% python3 -q
>>> import numpy as np
>>> import numpy.linalg as la
>>> np.set_printoptions(suppress=True, linewidth=140)
>>> J = np.array([[-3, 0, 0, 0], [0, -3, 1, -3], [0, 0, -3, -3], [0, -3, -3, 1]])
>>> O, evecs = la.qr(J[:, :1])[0], la.qr(J[:, 1:])[0]
>>> sig = la.svd(O.T @ evecs, compute_uv=False)
>>> print(np.degrees(np.arccos(sig.clip(0, 1))))
[90.]
>>> print(sig.round(4) + 0)
[0.]
>>> hat = np.triu(np.array([[7, 0, 8, -9], [-2, -6, 2, 8], [-8, -8, -3, -8], [7, -8, 6, -3]]), 1) + np.eye(4)
>>> out = hat @ J @ la.inv(hat)
>>> print(round(float(la.det(out)), 4))
-216.0
>>> print(hat @ J - J @ hat)
[[  0.  27.  27. -60.]
 [  0. -24. -24.  34.]
 [  0.  24.  24. -32.]
 [  0.   0.   6.   0.]]
>>> x = np.array([1, 3, -3, -4])
>>> h = np.maximum(J @ x, 0)
>>> print(h)
[ 0  0 21  0]
>>> print(np.flatnonzero(h > 1e-9))
[2]
>>> print(np.round(np.tanh(J @ x), 4))
[-0.9951  0.      1.     -0.9993]
>>> print(J.T @ h)
[  0   0 -63 -63]
>>> M = np.load("sample8.npy")
>>> print(M)
[[ -0.2  -0.2   1.8   0.4   1.6  -0.5   1.6   1.1  12.   -2.    1.1]
 [ -0.3  -0.7   0.5   1.1   0.2   0.    2.3   0.1  26.    1.3  -1.1]
 [  0.1   1.2  -0.6   0.1   0.3   0.   -1.   -0.7 -10.   -0.9  -0.3]
 [  0.7   0.2   0.5   1.1  -0.2   0.   -1.7   1.4 -14.    0.3  -0.2]
 [ -0.1  -1.1   0.1   1.4  -1.1   1.7   0.6  -0.3  10.   -0.1   0. ]
 [  0.5  -1.9  -0.7  -0.3   0.1  -0.4  -1.9   1.1  16.    0.5  -0.2]
 [  1.6   0.8   0.5  -0.1   0.7  -0.3  -0.2  -0.5 -22.   -0.3  -0.9]
 [ -0.8  -0.6   1.3   0.7  -0.4  -0.2  -1.9  -0.4  18.    0.2   0.3]
 [  0.3   1.    0.3  -0.7   0.5  -0.8  -1.1   1.2 -18.    0.6   0.1]
 [  1.8  -1.    2.2  -1.8  -0.4   0.2  -1.   -2.3 -10.   -1.5   0.5]
 [ -1.4   0.2  -0.4   1.4  -0.3   1.7  -0.3  -1.7  34.   -1.    0.7]
 [ -2.3   0.1  -0.2   0.4  -1.3   0.4   0.5   0.    2.    0.5  -0.8]]
>>> Uu, sig, vt = la.svd(M)
>>> print(np.argmax(sig[:-1] / (sig[1:] + 1e-6)) + 1)
1
>>> out = Uu[:, :1] @ np.diag(sig[:1]) @ vt[:1]
>>> print(la.matrix_rank(M, rtol=0.05))
5
>>> print(la.matrix_rank(out))
1
>>> print(round(np.abs(M - out).max(), 4))
2.3906
>>> X = np.load("arr.npy")
>>> print(X)
[[ 1.8359  3.0384  4.9035  7.8341  8.8951  4.8441  3.9368]
 [ 2.1707  3.1213  4.9452  7.8657  8.8544  4.9796  4.0143]
 [ 2.0448  2.9209  4.8598  7.8326  8.9301  5.0372  4.0255]
 [ 1.9767  3.1414  4.8915  8.1147  9.1913  5.1025  3.8481]
 [ 1.9128  2.909   5.0476  7.9035  9.1657  5.0562  3.987 ]
 [ 2.1435  3.0699  4.9141  7.9542  8.9382  5.0238  4.0453]
 [ 2.0151  3.0755  5.1593  8.0394  8.8644  4.9635  4.1104]
 [ 2.0748  3.0609  4.8879  8.1174  9.2576  5.0602  3.9678]
 [ 1.9717  2.9698  4.9344  7.9406  9.0544  4.7725  3.8922]
 [ 2.1064  3.0242  5.0191  7.8597  8.8727  5.0989  4.1781]
 [ 1.9597  3.0993  5.0314  8.1154  9.2278  4.9376  4.0274]
 [ 2.1141  3.1571  4.9834  7.9923  8.8118  4.8386  3.9596]
 [ 2.0465  2.8582  4.9174  8.0451  9.0182  4.8091  4.0852]
 [ 2.0733  3.077   5.0069  8.1654  8.851   5.1039  3.8849]
 [ 7.1301  8.9744  3.8859  1.9507 -0.1281  3.8479  2.8285]
 [ 7.0829  8.8249  3.9232  1.939   0.0798  3.9365  3.1768]
 [ 6.867   8.8356  4.1085  2.0464  0.0529  3.8391  2.8954]
 [ 6.969   9.1264  4.103   1.9876 -0.0558  4.2456  3.0009]
 [ 6.9646  9.0102  4.0826  2.0745 -0.013   3.7509  3.0221]
 [ 6.9537  9.2189  4.1883  2.1294 -0.0844  4.0953  3.0335]
 [ 6.895   8.9416  3.9931  1.9475 -0.1136  4.0394  3.0544]
 [ 7.1431  9.0805  3.8179  1.9881  0.0978  3.9817  2.9444]
 [ 7.0185  9.118   3.8951  1.978   0.0012  4.1031  2.8894]
 [ 7.017   9.0147  4.0265  2.0644 -0.0933  3.8966  2.9447]
 [ 7.0187  9.0371  3.8507  2.1039 -0.1072  3.9399  2.8825]
 [ 7.125   9.0657  4.1217  1.8788  0.0645  4.0574  2.9826]
 [ 6.8439  8.8137  4.0575  1.9388  0.1093  3.7805  2.992 ]
 [ 7.0179  8.8951  3.9984  1.9289 -0.1548  4.0463  3.0722]]
>>> out = np.c_[X[:, :1] @ np.array([[4]]), np.array([1, 3, 2, 1, 3, 1, 0, 2, 1, 3, 2, 3, 0, 0, 2, 2, 1, 2, 3, 3, 1, 2, 0, 2, 2, 1, 1, 1])]
>>> print(out)
[[ 7.3436  1.    ]
 [ 8.6828  3.    ]
 [ 8.1792  2.    ]
 [ 7.9068  1.    ]
 [ 7.6512  3.    ]
 [ 8.574   1.    ]
 [ 8.0604  0.    ]
 [ 8.2992  2.    ]
 [ 7.8868  1.    ]
 [ 8.4256  3.    ]
 [ 7.8388  2.    ]
 [ 8.4564  3.    ]
 [ 8.186   0.    ]
 [ 8.2932  0.    ]
 [28.5204  2.    ]
 [28.3316  2.    ]
 [27.468   1.    ]
 [27.876   2.    ]
 [27.8584  3.    ]
 [27.8148  3.    ]
 [27.58    1.    ]
 [28.5724  2.    ]
 [28.074   0.    ]
 [28.068   2.    ]
 [28.0748  2.    ]
 [28.5     1.    ]
 [27.3756  1.    ]
 [28.0716  1.    ]]
>>> print(np.round(la.lstsq(X, out[:, 0])[0], 4) + 0)
[4. 0. 0. 0. 0. 0. 0.]
>>> print(la.matrix_rank(out))
2
>>> print(la.matrix_rank(np.c_[X, out]))
8
>>> print(np.round(la.norm(la.qr(X)[0].T @ out, axis=0) ** 2 / ((out ** 2).sum(axis=0) + 1e-12), 4))
[1.     0.7453]
